>>> import numpy as np
>>> from numpy import linalg as LA
>>> np.set_printoptions(precision=2, suppress=True, linewidth=200, legacy="1.25")
>>> def rnd(a):
...     return np.round(a, 2) + 0
... 
>>> f = np.array([0, 0, 1, -2, -1, 0, 2, 0, 2])
>>> F = np.array([np.roll(f, i) for i in range(9)])
>>> print(F)
[[ 0  0  1 -2 -1  0  2  0  2]
 [ 2  0  0  1 -2 -1  0  2  0]
 [ 0  2  0  0  1 -2 -1  0  2]
 [ 2  0  2  0  0  1 -2 -1  0]
 [ 0  2  0  2  0  0  1 -2 -1]
 [-1  0  2  0  2  0  0  1 -2]
 [-2 -1  0  2  0  2  0  0  1]
 [ 1 -2 -1  0  2  0  2  0  0]
 [ 0  1 -2 -1  0  2  0  2  0]]
>>> f = np.array([5, -3, -6, -8, -1, -6, 8, 3, -7])
>>> out = F + np.outer(f, np.eye(9)[2])
>>> print(LA.matrix_rank(LA.inv(out) - LA.inv(F), tol=1e-8))
1
>>> print(out)
[[ 0.  0.  6. -2. -1.  0.  2.  0.  2.]
 [ 2.  0. -3.  1. -2. -1.  0.  2.  0.]
 [ 0.  2. -6.  0.  1. -2. -1.  0.  2.]
 [ 2.  0. -6.  0.  0.  1. -2. -1.  0.]
 [ 0.  2. -1.  2.  0.  0.  1. -2. -1.]
 [-1.  0. -4.  0.  2.  0.  0.  1. -2.]
 [-2. -1.  8.  2.  0.  2.  0.  0.  1.]
 [ 1. -2.  2.  0.  2.  0.  2.  0.  0.]
 [ 0.  1. -9. -1.  0.  2.  0.  2.  0.]]
>>> print(LA.matrix_rank(out - F))
1
>>> print(np.allclose(out @ out.T, out.T @ out))
False
>>> assert out == out.T
Traceback (most recent call last):
  File "<python-input-13>", line 1, in <module>
    assert out == out.T
           ^^^^^^^^^^^^
ValueError: The truth value of an array with more than one element is ambiguous. Use a.any() or a.all()
>>> print(rnd(LA.matrix_power(out, 2)))
[[ -8.  10. -25.   0.   6.  -6.  -3.   8.  15.]
 [  5. -14.  34.  -8.  -3.   7.   7.   2.   2.]
 [  8.  -7.  11.   0. -14.  12.   7.   4. -10.]
 [  2.  -8.  26.  -8.  -8.   8.   8.   1. -12.]
 [  4.   0.   1.   5.  -9.   2.  -7.   0.  -1.]
 [  1.  -8.  36.   8.  -1.   4.   6.  -8. -12.]
 [  0.  17. -86.   2.  16. -11. -16.   0.   8.]
 [ -8.   6.  14.   4.   5.   2.   2.  -8.   6.]
 [  0. -22.  53.   1.  -3.  16.  15.   5. -22.]]
>>> out.inv()
Traceback (most recent call last):
  File "<python-input-15>", line 1, in <module>
    out.inv()
    ^^^^^^^
AttributeError: 'numpy.ndarray' object has no attribute 'inv'
>>> LA.determinant(out)
Traceback (most recent call last):
  File "<python-input-16>", line 1, in <module>
    LA.determinant(out)
    ^^^^^^^^^^^^^^
AttributeError: module 'numpy.linalg' has no attribute 'determinant'
